In [1]: import numpy as np

In [2]: import numpy.linalg as la

In [3]: np.set_printoptions(precision=3, suppress=True, linewidth=100)

In [4]: A = np.array([[4.0, 3.0, 0.0, 3.0],
   ...:     [3.0, 4.0, 0.0, 3.0],
   ...:     [0.0, 0.0, 4.0, 0.0],
   ...:     [3.0, 3.0, 0.0, 4.0]])

In [5]: np.einsum("ij,ji->", A, A)
Out[5]: np.float64(118.0)

In [6]: la.eigvals(A)
Out[6]: array([ 1., 10.,  1.,  4.])

In [7]: np.round(la.det(A.T), 3)
Out[7]: np.float64(40.0)

In [8]: rng = np.random.default_rng(233616)

In [9]: idx = rng.permutation(4)

In [10]: idx
Out[10]: array([1, 3, 2, 0])

In [11]: M2 = A[idx][:, idx]

In [12]: np.trace(M2)
Out[12]: np.float64(16.0)

In [13]: np.sort(np.abs(la.eigvals(M2)))
Out[13]: array([ 1.,  1.,  4., 10.])

In [14]: M2
Out[14]: 
array([[4., 3., 0., 3.],
       [3., 4., 0., 3.],
       [0., 0., 4., 0.],
       [3., 3., 0., 4.]])

In [15]: np.diag(M2)
Out[15]: array([4., 4., 4., 4.])

In [16]: evals, vecs = la.eigh(A)

In [17]: vec = np.array([3, 5, -2, -2])

In [18]: vecs * np.abs(evals) @ vecs.T
Out[18]: 
array([[4., 3., 0., 3.],
       [3., 4., 0., 3.],
       [0., 0., 4., 0.],
       [3., 3., 0., 4.]])

In [19]: vecs * np.maximum(evals, 0) @ vecs.T
Out[19]: 
array([[4., 3., 0., 3.],
       [3., 4., 0., 3.],
       [0., 0., 4., 0.],
       [3., 3., 0., 4.]])

In [20]: vec = np.array([0, 0, 0, 3])

In [21]: A @ np.ones(4)
Out[21]: array([10., 10.,  4., 10.])

In [22]: np.sign((A @ vec).round(6))
Out[22]: array([1., 1., 0., 1.])

In [23]: W2 = 5 * np.array([[0.6, 2.2, 0.9], [-0.3, 0.6, -0.6]])

In [24]: idx = rng.integers(0, 2, 19)

In [25]: arr = W2[idx] + rng.normal(size=(19, 3))

In [26]: arr
Out[26]: 
array([[ 4.342, 12.882,  5.576],
       [-0.752,  3.593,  0.377],
       [ 2.964, 12.034,  2.466],
       [ 4.615, 11.047,  1.697],
       [ 2.933, 13.017,  3.673],
       [-1.74 ,  3.662, -3.944],
       [ 2.388, 11.073,  5.467],
       [-2.158,  2.508, -3.591],
       [ 3.27 , 11.776,  4.78 ],
       [ 5.425,  9.822,  4.484],
       [ 3.781, 11.104,  5.908],
       [-4.114,  4.075, -2.843],
       [ 2.991, 11.344,  3.752],
       [ 1.317, 12.145,  3.991],
       [-0.811,  2.819, -3.573],
       [-0.726,  2.668, -3.775],
       [ 2.626, 10.991,  3.817],
       [ 3.714,  9.974,  5.405],
       [-1.406,  2.882, -3.153]])

In [27]: idx = arr[:, 1] > np.median(arr[:, 1])

In [28]: r0 = arr[idx].mean(axis=0) - arr[~idx].mean(axis=0)

In [29]: r0
Out[29]: array([3.172, 6.525, 4.825])

In [30]: np.round((((arr - arr.mean(axis=0)) @ r0 > 0) == idx).mean(), 3)
Out[30]: np.float64(0.842)

In [31]: ((arr - arr.mean(axis=0)) @ r0 > 0).astype(int)
Out[31]: array([1, 0, 1, 1, 1, 0, 1, 0, 1, 1, 1, 0, 1, 1, 0, 0, 1, 1, 0])

In [32]: idx.astype(int)
Out[32]: array([1, 0, 1, 1, 1, 0, 1, 0, 1, 0, 1, 0, 1, 1, 0, 0, 0, 0, 0])

In [33]: M2 = np.c_[arr[:, :1] @ np.array([[0]]), np.array([4, 4, 8, 1, 8, 8, 6, 8, 9, 2, 0, 2, 2, 4, 8, 3, 2, 3, 4])]

In [34]: M2
Out[34]: 
array([[0., 4.],
       [0., 4.],
       [0., 8.],
       [0., 1.],
       [0., 8.],
       [0., 8.],
       [0., 6.],
       [0., 8.],
       [0., 9.],
       [0., 2.],
       [0., 0.],
       [0., 2.],
       [0., 2.],
       [0., 4.],
       [0., 8.],
       [0., 3.],
       [0., 2.],
       [0., 3.],
       [0., 4.]])

In [35]: la.norm(M2 - arr @ la.lstsq(arr, M2)[0], axis=0)
Out[35]: array([ 0.   , 11.294])

In [36]: la.lstsq(arr, M2[:, 0])[0]
Out[36]: array([0., 0., 0.])

In [37]: la.matrix_rank(np.c_[arr, M2])
Out[37]: np.int64(4)
